In [1]: import numpy as np

In [2]: np.set_printoptions(suppress=True, linewidth=140)

In [3]: feats = np.array([[2, 1, 0, 0], [3, 3, 0, 0], [0, 0, 2, 1], [0, 0, 3, 3]])

In [4]: evals, evecs = np.linalg.eig(feats)

In [5]: print(evals.round(2))
[0.7 4.3 0.7 4.3]

In [6]: print(np.round(np.sort(np.linalg.eigvals(np.linalg.inv(feats))), 2))
[0.23 0.23 1.43 1.43]

In [7]: print(np.round(np.sort(np.linalg.eigvals(feats.T)), 2))
[0.7 0.7 4.3 4.3]

In [8]: print(np.round(feats @ evecs[:, 0] - evals[0] * evecs[:, 0], 2) + 0)
[0. 0. 0. 0.]

In [9]: print(round(np.prod(evals), 2))
9.0

In [10]: other = feats / np.sqrt((feats ** 2).mean(axis=1, keepdims=True))

In [11]: print(np.linalg.matrix_rank(feats - feats.mean(axis=1, keepdims=True)))
3

In [12]: print(np.linalg.matrix_rank(other) == np.linalg.matrix_rank(feats))
True

In [13]: print(np.round(np.linalg.det(feats), 2))
9.0

In [14]: print((np.linalg.matrix_power((feats != 0) + (feats.T != 0) + np.eye(4), 4) > 0).astype(int))
[[1 1 0 0]
 [1 1 0 0]
 [0 0 1 1]
 [0 0 1 1]]

In [15]: print(feats @ feats)
[[ 7  5  0  0]
 [15 12  0  0]
 [ 0  0  7  5]
 [ 0  0 15 12]]

In [16]: print(np.round(np.sort(np.linalg.eigvals(feats).real), 2))
[0.7 0.7 4.3 4.3]

In [17]: print(np.flatnonzero(np.linalg.matrix_power((feats != 0) + (feats.T != 0) + np.eye(4), 4)[3]))
[2 3]

In [18]: print((feats != 0).astype(int))
[[1 1 0 0]
 [1 1 0 0]
 [0 0 1 1]
 [0 0 1 1]]

In [19]: print(round(float(np.linalg.det(2 * feats)), 2), round(float(np.linalg.det(feats)), 2))
144.0 9.0

In [20]: print(np.einsum("ii->", feats))
10

In [21]: print(round(np.linalg.det(feats[::-1]), 2))
9.0

In [22]: print(np.round(np.poly(feats), 2))
[  1. -10.  31. -30.   9.]

In [23]: print(np.kron(np.eye(2, dtype=int), feats))
[[2 1 0 0 0 0 0 0]
 [3 3 0 0 0 0 0 0]
 [0 0 2 1 0 0 0 0]
 [0 0 3 3 0 0 0 0]
 [0 0 0 0 2 1 0 0]
 [0 0 0 0 3 3 0 0]
 [0 0 0 0 0 0 2 1]
 [0 0 0 0 0 0 3 3]]

In [24]: arr = np.load("m.npy")

In [25]: print(arr)
[[ 0  1  0  3  7 11  2  3  0  0  0  0  2  0  2]
 [ 0  0  0  0 12  4  1  0  9  0  0  4  0  0  8]
 [ 1  6 10  8  0  0 11 14  0  4  3  0  0  4  0]
 [ 0  8  3  0  0  0  0 11  2 14  4  0  0  0  0]
 [ 0  0  2  7  0  0 10  5  9  0  0  3  0  0  4]
 [ 0  6  0  0  0  4  0  7  0 12  0  0  0  0  0]
 [ 0  6  0  0  0  3  0  6  2 10  0  0  0  0  1]
 [ 0  2  0  0 14  8  0  0  5  0  0  0  0  0  7]
 [ 4  0  0  8  0  3  7  0  8  0  0  0  0  0  2]
 [ 0 10  0  0  5  5  0  7  0 14  0  0  0  0  2]
 [ 0  8 10  4  0  1  7 14  0  6  1  0  1  4  0]
 [ 0  9  5  0  0  8  0 12  0 13  0  0  3  3  0]
 [ 0  3  0  0  6  9  0  4  0  1  0  0  1  0  2]
 [ 0  3  0  0  2  5  0  0  6  9  0  0  0  0  2]
 [ 0 12  4  0 12  3  0  8  0 10  3  0  3  0  6]
 [ 1  0  0  0  0  3  0  0 12  1  0  0  0  0  3]
 [ 0  2  1  0  2  0  7  4 14  0  5  6  0  0  7]
 [ 0  0  0  0  2  4  0  0  9  4  0  0  0  0  3]
 [ 5  0  0  0  0  3  0  0 10  2  0  0  0  0  0]
 [ 0  2  1  0  0  0  5  6 10  2  3  0  0  0  3]
 [ 0 10  6  0  3  2  0 11  0 10  2  0  1  0  2]
 [ 0  6  1  0  4  3  0  6  2  6  0  0  0  0  3]
 [ 2  4  0  0  0 12  0  5  0 10  0  0  0  0  0]
 [ 0 10  3  0  6  0  0  8  4 10  5  0  0  0  5]
 [ 0  0  3  9  1  0 12  5  9  0  0  5  0  0  5]
 [ 5  0  0 10  0  4  8  1  6  0  0  0  0  0  1]
 [ 0  0  0  1  0  0  5  0 17  0  0  4  0  0  6]
 [ 2  1  3  7  0  1  8  7  3  0  0  0  0  0  1]
 [ 0  3  0  0  7  8  0  3  0  1  0  0  0  0  3]
 [ 4  0  0  9  0  0  9  2  9  0  0  0  0  0  2]
 [ 0  0  0  1  0  0  6  3 13  0  2  3  0  0  5]
 [ 0  7  5  0  0  0  2 11  4  9  5  0  0  0  1]]

In [26]: cov = np.cov(arr, rowvar=False)

In [27]: print(np.argsort(-arr.std(axis=0).round(6), kind="stable"))
[ 9  8  7  6  4  1  3  5  2 14 10 11  0 13 12]

In [28]: print(np.round(np.corrcoef(arr[:, 12], arr[:, 2])[0, 1], 2))
0.33

In [29]: print(np.argwhere(np.triu(np.abs(np.corrcoef(arr.T)) > 0.8, 1)))
[[1 9]
 [2 7]
 [3 6]]
